$ python -q
>>> import numpy as np
>>> np.set_printoptions(suppress=True, linewidth=200)
>>> def rd(a):
...     return np.round(a, 1) + 0
... 
>>> W0 = np.loadtxt("data.csv", delimiter=",")
>>> rd(W0)
array([[ 1.6, -0.3,  0.8,  1.1, -0.8, -0.1,  0.8,  1.2,  0.1,  0.4, -1.2,  0.3],
       [-1.2, -2.3, -0.4,  0. , -0.4,  0.4,  0.1, -0.3,  0.9, -0.7,  0.4,  0.2],
       [-0.7,  0.9,  1.4, -0.1, -1.3,  0. , -1. ,  0. ,  0.1, -1.6,  0.2,  0.5],
       [ 0.1, -0.4,  2.4,  0.4,  0.3,  0.1, -0.6,  1.2, -0.5,  0.6, -0.5, -0.3],
       [ 2. ,  0.2,  0.4, -0.2,  0.1,  1.1, -0.3, -0.1,  1.1, -1.3, -0.3,  0.6],
       [ 0. , -0.9,  1.3, -0.1, -0.5,  0.7,  2.2, -0.2,  0.8,  0.3, -0.4, -0.3],
       [-0.9,  0.8,  0.1,  0.2, -1.7,  0.3, -0.5, -1.2,  0. ,  0.4, -1.6, -0.2],
       [ 0.1,  0.6, -1.2,  0. ,  0.5,  0.3,  0.3, -1.1,  2.2, -0.3, -0.6,  0.3],
       [-0.2,  0.1,  0.7, -1. ,  0.3,  1.3, -1.9,  0.1, -0.7, -1.1,  0. , -0.5],
       [-0.2, -0.3,  1.3,  1.1, -0.5,  1.3,  0. ,  1.4,  0.2, -1.2, -0.7, -0.4],
       [ 0.4, -0.1, -0.2, -0.1,  0.9,  1.4,  1.6,  1.1, -1.4, -0.6, -0.2,  0.1],
       [ 0.9,  1.3,  0.2,  0.8, -0.5, -1.7, -0.3,  0.1,  1.5,  0. ,  0.3, -0.1],
       [ 0.2, -1.5,  1.6, -0.6, -0.8, -0.3,  0.3,  0.1,  0.8, -1. , -0.8, -0.9],
       [-0.3, -0.8, -1.7, -0.4,  1.1, -0.4,  0.5, -0.5,  1.4, -1. ,  0. , -0.3],
       [-0.5,  0.2, -1. ,  0.7,  1. ,  1.9, -0.3,  0.6, -0.9, -0.8, -0.7,  0.7],
       [ 1.3,  0.9,  0.2, -1.4,  1.2, -0.1, -0.3,  0.3,  0.5, -0.6, -0.6,  1.4],
       [ 1.1, -0.4, -1.2,  0.2,  0. ,  1.5, -1.1,  0.2, -0.2,  0.3, -1.2,  1.1],
       [-0.1, -0.1,  0.3, -0.1, -2.3, -0.4, -0.5,  0.8, -0.4, -1.3,  0.6, -0.7],
       [ 0.3,  0.3,  1.3, -1.2,  1.2, -1. ,  0.8,  0.4,  1. ,  0.2,  0.4,  1.1],
       [ 0.1,  0.3, -0.4, -0.6,  2. ,  0.5, -0.9, -0.3, -0.7,  1.3,  0. , -1. ],
       [-0.8,  0.5, -1.4, -0.4, -0.9,  0.2,  1.5, -0.8,  0. ,  0.5, -1.4,  0.1],
       [-0.5,  1.2, -0.2, -0.9,  0.5,  0.4,  0.3, -1.1,  0.9, -1.1,  1.3,  0.9],
       [ 0.1,  0.4, -0.3, -0.8,  0.3,  0.6,  0.6,  1.4, -1.1, -0.3,  2. , -0.1],
       [-1.4, -0.3,  0.3,  0.5, -0.2,  0.3,  2. , -0.6,  0.4, -0.5, -1.4,  0. ],
       [ 0.5,  0.9, -1.2, -0.6, -0.5, -0.2,  0.8,  0.6, -0.6,  0.7, -2. , -0.1],
       [ 1.2,  0. , -0.4,  1.2, -0.6,  0.4, -0.7,  0.7,  1.3,  0.1,  1.5, -0.6],
       [ 0.7, -0.7, -1.8,  0.1,  1. , -0.7, -0.3, -0.9, -1.2, -0.7, -0.2, -0.7],
       [ 0.9,  0.5,  0.3, -1.2,  1.5, -1.1, -1.2, -1.1,  0.2, -0.1,  0.5,  0.1],
       [ 0.9, -1.3,  0.4, -1.6,  1.5, -0.4, -0.6,  0.5,  0.1,  0.6, -0.4,  0.8],
       [ 0.4,  1.3, -0.1,  1.3,  1. , -1.3,  1. , -0.2,  0.9,  0.3, -0.7,  0.7],
       [ 0.9, -0.6, -0.2, -0.6,  0.4, -0.3,  0.2,  0.5, -0.3, -0.2,  0.9,  2.4],
       [-1.1,  0.6,  0.4,  0.5,  1.2,  0. ,  1. , -1.9, -0.2,  0.6,  0.9,  0.1],
       [ 0.3, -1.8, -1.2,  1. ,  0.6, -0.3,  0.1,  0.6, -0.6, -0.3,  0.7,  1.1],
       [-0.1,  0.2,  0.1, -1.8, -0.1,  0.1, -1.4, -0.9,  0.8,  0.1, -0.9, -1.2],
       [ 1.7,  0.6,  0. ,  0.6, -0.5,  1.2, -1.5, -0.6,  0.4, -0.1, -0.9,  0.6],
       [ 0.7,  0.6,  0.3, -0.2,  0. ,  0.7,  0.1, -0.5, -1.9, -0.7, -0.8,  1.5],
       [-0.8, -0.3, -1.1,  2.2, -0.7, -0.8,  0.2, -0.3, -0.3,  0.4, -0.8,  0.3],
       [-0.1, -0.9,  0.1,  0.1, -1. ,  0.4,  0.2, -1. , -0.7, -1.7, -1. , -1.4],
       [-1.2,  0.6, -0.4, -1.3,  0.1,  1.6, -0.1,  0.5,  0. , -0.6,  1. ,  1.2],
       [-0.8, -0.1,  0.5, -0.2, -0.6, -0.2,  0.7, -1.1,  1.8,  0.6, -1.5,  0.6],
       [-1.9, -0.1, -0.2,  0.7, -0.5, -0.5, -0.5, -0.4, -1.5,  0.9,  0.7,  0.6],
       [ 1.1, -1.1,  0.6,  0.2,  0.6,  1.2, -0.9,  0. , -0.3,  1. ,  0.1, -1.5],
       [ 0.5,  1.1,  0.1, -0.2,  1.2,  2.2, -0.2,  0.6,  0.6, -0.1,  0.6,  0.5],
       [ 0.7,  0. , -0.3,  1.7,  0.8,  1.2,  1.4,  1. ,  0.2,  0.4, -0.7,  0.3],
       [-0.2, -0.2, -0.4,  0.5, -0.3,  0.3,  2.4,  0.6, -0.6,  0.1, -0.2, -1.3],
       [ 0.1, -0.4, -2.1, -0.4, -1.3,  0.5, -1. , -0.8,  0.5, -0.8, -0.1,  0.2]])
>>> cov = np.cov(W0, rowvar=False)
>>> rd(np.corrcoef(W0.T))
array([[ 1. ,  0. ,  0.1,  0. ,  0.2,  0. , -0.2,  0.3,  0.1,  0. , -0.1,  0.1],
       [ 0. ,  1. ,  0. , -0.1,  0.1,  0. , -0.1, -0.1,  0.1,  0.1,  0. ,  0.2],
       [ 0.1,  0. ,  1. , -0.1, -0.1,  0. ,  0. ,  0.2,  0.1,  0. ,  0. , -0.1],
       [ 0. , -0.1, -0.1,  1. , -0.2,  0. ,  0.2,  0.2, -0.1,  0.2, -0.1, -0.1],
       [ 0.2,  0.1, -0.1, -0.2,  1. ,  0. ,  0. ,  0. ,  0. ,  0.2,  0.2,  0.2],
       [ 0. ,  0. ,  0. ,  0. ,  0. ,  1. , -0.1,  0.2, -0.2, -0.2,  0. ,  0. ],
       [-0.2, -0.1,  0. ,  0.2,  0. , -0.1,  1. ,  0.1,  0. ,  0.1, -0.1,  0. ],
       [ 0.3, -0.1,  0.2,  0.2,  0. ,  0.2,  0.1,  1. , -0.2,  0. ,  0.2,  0.1],
       [ 0.1,  0.1,  0.1, -0.1,  0. , -0.2,  0. , -0.2,  1. ,  0. ,  0. ,  0. ],
       [ 0. ,  0.1,  0. ,  0.2,  0.2, -0.2,  0.1,  0. ,  0. ,  1. , -0.2,  0. ],
       [-0.1,  0. ,  0. , -0.1,  0.2,  0. , -0.1,  0.2,  0. , -0.2,  1. ,  0.1],
       [ 0.1,  0.2, -0.1, -0.1,  0.2,  0. ,  0. ,  0.1,  0. ,  0. ,  0.1,  1. ]])
>>> rd(cov)
array([[ 0.7,  0. ,  0. ,  0. ,  0.2,  0. , -0.2,  0.2,  0.1,  0. ,  0. ,  0.1],
       [ 0. ,  0.7,  0. , -0.1,  0.1,  0. ,  0. , -0.1,  0.1,  0. ,  0. ,  0.1],
       [ 0. ,  0. ,  0.9, -0.1, -0.1,  0. ,  0. ,  0.2,  0.1,  0. ,  0. , -0.1],
       [ 0. , -0.1, -0.1,  0.8, -0.2,  0. ,  0.2,  0.1, -0.1,  0.1, -0.1, -0.1],
       [ 0.2,  0.1, -0.1, -0.2,  0.9,  0. ,  0. ,  0. ,  0. ,  0.2,  0.2,  0.2],
       [ 0. ,  0. ,  0. ,  0. ,  0. ,  0.7, -0.1,  0.2, -0.2, -0.1,  0. ,  0. ],
       [-0.2,  0. ,  0. ,  0.2,  0. , -0.1,  0.9,  0.1,  0. ,  0.1, -0.1,  0. ],
       [ 0.2, -0.1,  0.2,  0.1,  0. ,  0.2,  0.1,  0.6, -0.2,  0. ,  0.1,  0. ],
       [ 0.1,  0.1,  0.1, -0.1,  0. , -0.2,  0. , -0.2,  0.8,  0. ,  0. ,  0. ],
       [ 0. ,  0. ,  0. ,  0.1,  0.2, -0.1,  0.1,  0. ,  0. ,  0.5, -0.1,  0. ],
       [ 0. ,  0. ,  0. , -0.1,  0.2,  0. , -0.1,  0.1,  0. , -0.1,  0.8,  0.1],
       [ 0.1,  0.1, -0.1, -0.1,  0.2,  0. ,  0. ,  0. ,  0. ,  0. ,  0.1,  0.7]])
>>> rd(np.linalg.eigvalsh(cov)[::-1])
array([1.4, 1.1, 1.1, 1. , 0.8, 0.7, 0.7, 0.6, 0.5, 0.4, 0.3, 0.2])
